% ipython --no-banner

In [1]: import numpy as np

In [2]: np.set_printoptions(precision=2, suppress=True, linewidth=200)

In [3]: data = np.load("layer3.npy")

In [4]: data
Out[4]: 
array([[19,  2, -2, -1, 13, -7,  8],
       [ 2,  2, -1, -3,  2, -1, -2],
       [-2, -1, 22, -1, -8,  8,  2],
       [-1, -3, -1,  9,  5,  6,  4],
       [13,  2, -8,  5, 20,  2,  4],
       [-7, -1,  8,  6,  2, 14, -2],
       [ 8, -2,  2,  4,  4, -2,  8]])

In [5]: left, sig, VT = np.linalg.svd(data)

In [6]: evecs = VT[:(sig > 1e-8).sum()]

In [7]: rng = np.random.default_rng(428)

In [8]: x0 = data[3] + -3 * data[4] + rng.integers(2) * np.eye(7)[1]

In [9]: x0
Out[9]: array([-40.,  -9.,  23.,  -6., -55.,   0.,  -8.])

In [10]: np.linalg.matrix_rank(np.vstack([data, x0]))
Out[10]: np.int64(4)

In [11]: np.allclose(evecs.T @ evecs @ x0, x0)
Out[11]: True

In [12]: np.round(np.linalg.norm(x0 - evecs.T @ evecs @ x0), 2)
Out[12]: np.float64(0.0)

In [13]: rk = np.linalg.matrix_rank(data)

In [14]: rk
Out[14]: np.int64(4)

In [15]: N = np.linalg.svd(data)[2][rk:].T

In [16]: np.allclose(data @ N, 0)
Out[16]: True

In [17]: N.shape
Out[17]: (7, 3)

In [18]: [int(np.linalg.matrix_rank(np.delete(data, i, axis=0))) for i in range(7)]
Out[18]: [4, 4, 4, 4, 4, 4, 4]

In [19]: left, sig, VT = np.linalg.svd(data)

In [20]: sig.round(2) + 0
Out[20]: array([39.81, 24.57, 19.86,  9.77,  0.  ,  0.  ,  0.  ])

In [21]: other = left[:, :4] @ np.diag(sig[:4]) @ VT[:4]

In [22]: np.linalg.matrix_rank(data, rtol=0.05)
Out[22]: np.int64(4)

In [23]: np.round(np.linalg.norm(data - other) / np.linalg.norm(data), 2)
Out[23]: np.float64(0.0)

In [24]: np.linalg.matrix_rank(other)
Out[24]: np.int64(4)

In [25]: round(np.linalg.norm(data, 1), 2), round(float(np.linalg.norm(data, np.inf)), 2)
Out[25]: (np.float64(54.0), 54.0)

In [26]: np.linalg.norm(data, axis=1)
Out[26]: array([25.53,  5.2 , 24.94, 13.  , 26.12, 18.81, 13.11])

In [27]: round(float(np.linalg.norm(data, "nuc")), 2)
Out[27]: 94.0

In [28]: data[4] @ data[6]
Out[28]: np.int64(212)

In [29]: round(np.linalg.norm(data) ** 2 / np.linalg.norm(data, 2) ** 2, 2)
Out[29]: np.float64(1.69)

In [30]: round(float(np.linalg.norm(data[4] - data[6])), 2)
Out[30]: 20.74

In [31]: vals, evecs = np.linalg.eigh(data)

In [32]: x0 = np.array([4, 3, -4, 0, 3, 6, 9])

In [33]: np.abs(data).sum(axis=1).max(), round(np.abs(vals).max(), 2)
Out[33]: (np.int64(54), np.float64(39.81))

In [34]: x0 @ data @ x0
Out[34]: np.int64(2322)

In [35]: evecs * np.abs(vals) @ evecs.T
Out[35]: 
array([[19.,  2., -2., -1., 13., -7.,  8.],
       [ 2.,  2., -1., -3.,  2., -1., -2.],
       [-2., -1., 22., -1., -8.,  8.,  2.],
       [-1., -3., -1.,  9.,  5.,  6.,  4.],
       [13.,  2., -8.,  5., 20.,  2.,  4.],
       [-7., -1.,  8.,  6.,  2., 14., -2.],
       [ 8., -2.,  2.,  4.,  4., -2.,  8.]])
